$ python -q
>>> import numpy as np
>>> np.set_printoptions(precision=2, suppress=True, linewidth=120)
>>> rd = lambda a: np.round(a, 2) + 0
>>> rng = np.random.default_rng(80306)
>>> t = np.sort(rng.uniform(-2, 2, 25))
>>> K = np.c_[t, t ** 2, t ** 3] @ np.array([[3, 0, 0, 1], [0, 3, 2, 2], [3, 3, 2, 2]])
>>> rd(K)
array([[-27.7 , -10.6 ,  -7.07,  -9.  ],
       [-25.2 ,  -9.11,  -6.07,  -7.94],
       [-23.69,  -8.23,  -5.49,  -7.31],
       [-13.52,  -2.85,  -1.9 ,  -3.35],
       [-13.16,  -2.68,  -1.79,  -3.22],
       [ -6.39,  -0.1 ,  -0.07,  -1.1 ],
       [ -5.46,   0.13,   0.09,  -0.87],
       [ -3.76,   0.4 ,   0.27,  -0.51],
       [ -2.43,   0.43,   0.29,  -0.31],
       [ -2.37,   0.43,   0.28,  -0.3 ],
       [ -1.73,   0.35,   0.23,  -0.24],
       [ -0.47,   0.06,   0.04,  -0.11],
       [ -0.41,   0.05,   0.03,  -0.1 ],
       [  0.11,   0.  ,   0.  ,   0.04],
       [  1.73,   0.99,   0.66,   1.13],
       [  1.99,   1.24,   0.83,   1.35],
       [  2.  ,   1.25,   0.83,   1.36],
       [  2.98,   2.33,   1.55,   2.23],
       [  3.07,   2.43,   1.62,   2.31],
       [  9.77,  10.75,   7.16,   8.42],
       [ 10.93,  12.22,   8.15,   9.47],
       [ 11.57,  13.03,   8.68,  10.04],
       [ 12.61,  14.34,   9.56,  10.97],
       [ 14.62,  16.87,  11.25,  12.75],
       [ 22.32,  26.5 ,  17.67,  19.45]])
>>> # rows and columns are dependent
>>> D = np.linalg.norm(K[:, None] - K[None], axis=-1)
>>> D.shape
(25, 25)
>>> rd(D[:5, :5])
array([[ 0.  ,  3.25,  5.19, 17.89, 18.32],
       [ 3.25,  0.  ,  1.94, 14.64, 15.07],
       [ 5.19,  1.94,  0.  , 12.7 , 13.13],
       [17.89, 14.64, 12.7 ,  0.  ,  0.43],
       [18.32, 15.07, 13.13,  0.43,  0.  ]])
>>> np.flatnonzero(D[14] < D.mean() / 2)
array([ 5,  6,  7,  8,  9, 10, 11, 12, 13, 14, 15, 16, 17, 18])
>>> D[14].round(6).argsort(kind="stable")[:4]
array([14, 15, 16, 13])
>>> C = K[[12, 6]].astype(float)
>>> for _ in range(6):
...     idx = np.linalg.norm(K[:, None] - C, axis=-1).argmin(axis=1)
...     C = np.array([K[idx == j].mean(axis=0) for j in range(2)])
... 
>>> idx
array([1, 1, 1, 1, 1, 1, 1, 0, 0, 0, 0, 0, 0, 0, 0, 0, 0, 0, 0, 0, 0, 0, 0, 0, 0])
>>> rd(C[1] - C[0])
array([-21.03, -10.54,  -7.02,  -9.02])
>>> rd(C)
array([[  4.59,   5.76,   3.84,   4.33],
       [-16.44,  -4.78,  -3.19,  -4.69]])
>>> idx = K[:, 0] > np.median(K[:, 0])
>>> f = K[idx].mean(axis=0) - K[~idx].mean(axis=0)
>>> idx.astype(int)
array([0, 0, 0, 0, 0, 0, 0, 0, 0, 0, 0, 0, 0, 1, 1, 1, 1, 1, 1, 1, 1, 1, 1, 1, 1])
>>> rd(f)
array([17.52, 10.93,  7.29,  9.27])
>>> mat = np.minimum.outer(np.arange(1, 5), np.arange(1, 5)) * 5
>>> mat
array([[ 5,  5,  5,  5],
       [ 5, 10, 10, 10],
       [ 5, 10, 15, 15],
       [ 5, 10, 15, 20]])
>>> # symmetric, so the eigenvalues are real
>>> mat.reshape(4, 5)
Traceback (most recent call last):
  File "<python-input-25>", line 1, in <module>
    mat.reshape(4, 5)
    ~~~~~~~~~~~^^^^^^
ValueError: cannot reshape array of size 16 into shape (4,5)
>>> mat.ravel(order="F")
array([ 5,  5,  5,  5,  5, 10, 10, 10,  5, 10, 15, 15,  5, 10, 15, 20])
>>> mat.reshape(2, -1)
array([[ 5,  5,  5,  5,  5, 10, 10, 10],
       [ 5, 10, 15, 15,  5, 10, 15, 20]])
>>> t3 = mat.reshape(4, 2, -1)
>>> np.einsum("ihd,ihd->ih", t3, t3)
array([[ 50,  50],
       [125, 200],
       [125, 450],
       [125, 625]])
>>> O = mat.astype(float).copy()
>>> for j in range(4):
...     O[:, j] -= O[:, :j] @ (O[:, :j].T @ O[:, j])
...     O[:, j] /= np.linalg.norm(O[:, j])
... 
>>> rd(O.T @ mat)
array([[10.  , 17.5 , 22.5 , 25.  ],
       [ 0.  ,  4.33,  7.22,  8.66],
       [ 0.  ,  0.  ,  4.08,  6.12],
       [ 0.  ,  0.  ,  0.  ,  3.54]])
>>> A = np.load("run1.npy")
>>> A
array([[0, 0, 0, 0],
       [0, 1, 0, 0],
       [0, 0, 1, 0],
       [0, 0, 0, 2]])
>>> C2 = A.T @ A
>>> rd(np.linalg.svd(A, compute_uv=False) ** 2)
array([4., 1., 1., 0.])
>>> np.allclose(C2, C2.T)
True
>>> rd(np.linalg.eigvalsh(C2)[::-1])
array([4., 1., 1., 0.])
>>> rk = np.linalg.matrix_rank(A)
>>> rk
np.int64(3)
>>> N = np.linalg.svd(A)[2][rk:].T
>>> [int(np.linalg.matrix_rank(A[:i])) for i in range(1, len(A) + 1)]
[0, 1, 2, 3]
>>> [int(np.linalg.matrix_rank(np.delete(A, i, axis=0))) for i in range(4)]
[3, 2, 2, 2]
>>> A @ N
array([[0.],
       [0.],
       [0.],
       [0.]])
>>> N.shape
(4, 1)
>>> idx = rng.permutation(4)
>>> idx
array([3, 2, 0, 1])
>>> other = A[idx][:, idx]
>>> np.allclose(other, A)
False
>>> np.trace(other)
np.int64(4)
>>> other
array([[2, 0, 0, 0],
       [0, 1, 0, 0],
       [0, 0, 0, 0],
       [0, 0, 0, 1]])
>>> idx = rng.permutation(4)
>>> idx
array([0, 3, 1, 2])
>>> other = mat[idx][:, idx]
>>> np.trace(other)
np.int64(50)
>>> np.diag(other)
array([ 5, 20, 10, 15])
>>> other
array([[ 5,  5,  5,  5],
       [ 5, 20, 10, 15],
       [ 5, 10, 10, 10],
       [ 5, 15, 10, 15]])
>>> rd(np.sort(np.abs(np.linalg.eigvals(other))))
array([ 1.42,  2.13,  5.  , 41.45])
>>> np.linalg.matrix_power(A, 2)
array([[0, 0, 0, 0],
       [0, 1, 0, 0],
       [0, 0, 1, 0],
       [0, 0, 0, 4]])
>>> rd(np.abs(np.linalg.eigvals(A)).max())
np.float64(2.0)
>>> A @ A
array([[0, 0, 0, 0],
       [0, 1, 0, 0],
       [0, 0, 1, 0],
       [0, 0, 0, 4]])
>>> (A - A.T) / 2
array([[0., 0., 0., 0.],
       [0., 0., 0., 0.],
       [0., 0., 0., 0.],
       [0., 0., 0., 0.]])
>>> (A + A.T) / 2
array([[0., 0., 0., 0.],
       [0., 1., 0., 0.],
       [0., 0., 1., 0.],
       [0., 0., 0., 2.]])
>>> np.allclose(A, A.T)
True
>>> rd(np.sort(np.abs(np.linalg.eigvals(A))))
array([0., 1., 1., 2.])
>>> M = np.loadtxt("sample13.csv", delimiter=",")
>>> M
array([[ -4.95,  -0.91,   9.96,  -1.98,   9.98,  -0.08],
       [ -9.95, -10.1 ,   4.04,   7.95,  -5.97,  -7.9 ],
       [ 10.02,  14.  ,   3.96, -14.09,  19.04,  12.14],
       [ 10.03,  23.96,  33.96,  25.96,  44.03,  12.06],
       [ 15.11,  13.05,  -8.03,   2.01,   1.06,   8.11],
       [-15.04, -20.99, -12.09, -12.04, -24.04, -12.  ]])
>>> np.linalg.matrix_rank(M, rtol=0.1)
np.int64(3)
>>> np.argsort(-np.linalg.norm(M, axis=0).round(6), kind="stable")[:3]
array([4, 2, 1])
>>> np.linalg.cond(M) > 100
np.True_
